In [1]: import numpy as np

In [2]: from numpy import linalg as LA

In [3]: np.set_printoptions(precision=3, suppress=True, linewidth=200, sign=" ")

In [4]: M = np.load("test7.npy")

In [5]: M
Out[5]: 
array([[-2.,  6.,  5.,  5.],
       [ 0., -2., -2., -2.],
       [ 0.,  0.,  0.,  2.],
       [ 0.,  6.,  5.,  3.]])

In [6]: O = M.astype(float).copy()

In [7]: for j in range(4):
   ...:     O[:, j] -= O[:, :j] @ (O[:, :j].T @ O[:, j])
   ...:     O[:, j] /= LA.norm(O[:, j])
   ...: 

In [8]: np.round(O.T @ M, 3) + 0
Out[8]: 
array([[ 2.   , -6.   , -5.   , -5.   ],
       [ 0.   ,  6.325,  5.376,  3.479],
       [ 0.   ,  0.   ,  0.316,  0.949],
       [ 0.   ,  0.   ,  0.   ,  2.   ]])

In [9]: O.round(3) + 0
Out[9]: 
array([[-1.   ,  0.   ,  0.   ,  0.   ],
       [ 0.   , -0.316, -0.949,  0.   ],
       [ 0.   ,  0.   ,  0.   ,  1.   ],
       [ 0.   ,  0.949, -0.316,  0.   ]])

In [10]: np.round(O.T @ O, 3) + 0
Out[10]: 
array([[ 1.,  0.,  0.,  0.],
       [ 0.,  1.,  0.,  0.],
       [ 0.,  0.,  1.,  0.],
       [ 0.,  0.,  0.,  1.]])

In [11]: np.allclose(M, M.T)
Out[11]: False

In [12]: np.allclose(M @ M.T, M.T @ M)
Out[12]: False

In [13]: np.trace(M)
Out[13]: np.float64(-1.0)

In [14]: LA.matrix_power(M, 2)
Out[14]: 
array([[ 4.,  6.,  3.,  3.],
       [ 0., -8., -6., -6.],
       [ 0., 12., 10.,  6.],
       [ 0.,  6.,  3.,  7.]])

In [15]: W0 = np.load("layer0.npy")

In [16]: W0
Out[16]: 
array([[ 0.579, -0.421, -0.14 , -0.234,  0.047,  0.421,  0.421, -0.234, -0.047],
       [-0.421,  0.579, -0.14 , -0.234,  0.047,  0.421,  0.421, -0.234, -0.047],
       [-0.14 , -0.14 ,  0.953, -0.078,  0.016,  0.14 ,  0.14 , -0.078, -0.016],
       [-0.234, -0.234, -0.078,  0.87 ,  0.026,  0.234,  0.234, -0.13 , -0.026],
       [ 0.047,  0.047,  0.016,  0.026,  0.995, -0.047, -0.047,  0.026,  0.005],
       [ 0.421,  0.421,  0.14 ,  0.234, -0.047,  0.579, -0.421,  0.234,  0.047],
       [ 0.421,  0.421,  0.14 ,  0.234, -0.047, -0.421,  0.579,  0.234,  0.047],
       [-0.234, -0.234, -0.078, -0.13 ,  0.026,  0.234,  0.234,  0.87 , -0.026],
       [-0.047, -0.047, -0.016, -0.026,  0.005,  0.047,  0.047, -0.026,  0.995]])

In [17]: Uu, sig, Vt = LA.svd(W0, full_matrices=False)

In [18]: np.round(Uu.T @ Uu, 3) + 0
Out[18]: 
array([[ 1.,  0.,  0.,  0.,  0.,  0.,  0.,  0.,  0.],
       [ 0.,  1.,  0.,  0.,  0.,  0.,  0.,  0.,  0.],
       [ 0.,  0.,  1.,  0.,  0.,  0.,  0.,  0.,  0.],
       [ 0.,  0.,  0.,  1.,  0.,  0.,  0.,  0.,  0.],
       [ 0.,  0.,  0.,  0.,  1.,  0.,  0.,  0.,  0.],
       [ 0.,  0.,  0.,  0.,  0.,  1.,  0.,  0.,  0.],
       [ 0.,  0.,  0.,  0.,  0.,  0.,  1.,  0.,  0.],
       [ 0.,  0.,  0.,  0.,  0.,  0.,  0.,  1.,  0.],
       [ 0.,  0.,  0.,  0.,  0.,  0.,  0.,  0.,  1.]])

In [19]: np.round(Uu.T @ W0 @ Vt.T, 3) + 0
Out[19]: 
array([[ 1.,  0.,  0.,  0.,  0.,  0.,  0.,  0.,  0.],
       [ 0.,  1.,  0.,  0.,  0.,  0.,  0.,  0.,  0.],
       [ 0.,  0.,  1.,  0.,  0.,  0.,  0.,  0.,  0.],
       [ 0.,  0.,  0.,  1.,  0.,  0.,  0.,  0.,  0.],
       [ 0.,  0.,  0.,  0.,  1.,  0.,  0.,  0.,  0.],
       [ 0.,  0.,  0.,  0.,  0.,  1.,  0.,  0.,  0.],
       [ 0.,  0.,  0.,  0.,  0.,  0.,  1.,  0.,  0.],
       [ 0.,  0.,  0.,  0.,  0.,  0.,  0.,  1.,  0.],
       [ 0.,  0.,  0.,  0.,  0.,  0.,  0.,  0.,  1.]])

In [20]: LA.svd(W0, compute_uv=False)
Out[20]: array([ 1.,  1.,  1.,  1.,  1.,  1.,  1.,  1.,  1.])

In [21]: LA.norm(W0, axis=0)
Out[21]: array([ 1.,  1.,  1.,  1.,  1.,  1.,  1.,  1.,  1.])

In [22]: np.round(W0.T @ W0, 3) + 0
Out[22]: 
array([[ 1.,  0.,  0.,  0.,  0.,  0.,  0.,  0.,  0.],
       [ 0.,  1.,  0.,  0.,  0.,  0.,  0.,  0.,  0.],
       [ 0.,  0.,  1.,  0.,  0.,  0.,  0.,  0.,  0.],
       [ 0.,  0.,  0.,  1.,  0.,  0.,  0.,  0.,  0.],
       [ 0.,  0.,  0.,  0.,  1.,  0.,  0.,  0.,  0.],
       [ 0.,  0.,  0.,  0.,  0.,  1.,  0.,  0.,  0.],
       [ 0.,  0.,  0.,  0.,  0.,  0.,  1.,  0.,  0.],
       [ 0.,  0.,  0.,  0.,  0.,  0.,  0.,  1.,  0.],
       [ 0.,  0.,  0.,  0.,  0.,  0.,  0.,  0.,  1.]])

In [23]: rng = np.random.default_rng(48)

In [24]: Y = W0 + rng.integers(-2, 3, (9, 8)) @ rng.integers(-2, 3, (8, 9))

In [25]: Y
Out[25]: 
array([[  6.579,  -2.421,  -1.14 ,   0.766,   3.047,   7.421,   4.421,  -4.234,  -1.047],
       [ -0.421,  15.579,  -1.14 ,  -0.234,   6.047,  -7.579,  -8.579,  -2.234,   0.953],
       [  6.86 ,  12.86 ,   6.953,  -1.078, -10.984,  -8.86 ,  -3.86 ,  -2.078,  -2.016],
       [ -2.234,  -3.234,   0.922,  10.87 , -13.974,  -3.766,  10.234,  -4.13 ,  -0.026],
       [  7.047,   6.047,   2.016,  -3.974,  -0.005,   1.953,   1.953,   0.026,   1.005],
       [ -2.579,  -2.579,   1.14 ,   0.234,   6.953,   7.579,   4.579,   5.234,   6.047],
       [ -7.579,  -0.579,   3.14 ,   1.234,   0.953,   5.579,  12.579,   5.234,   6.047],
       [  0.766,  -3.234,   6.922, -13.13 ,   4.026,  10.234,   0.234,  11.87 ,   0.974],
       [  5.953,  -0.047,  -1.016, -13.026,  11.005,   5.047, -10.953,  -0.026,  -3.005]])

In [26]: LA.matrix_rank(Y - W0, tol=1e-8)
Out[26]: np.int64(8)
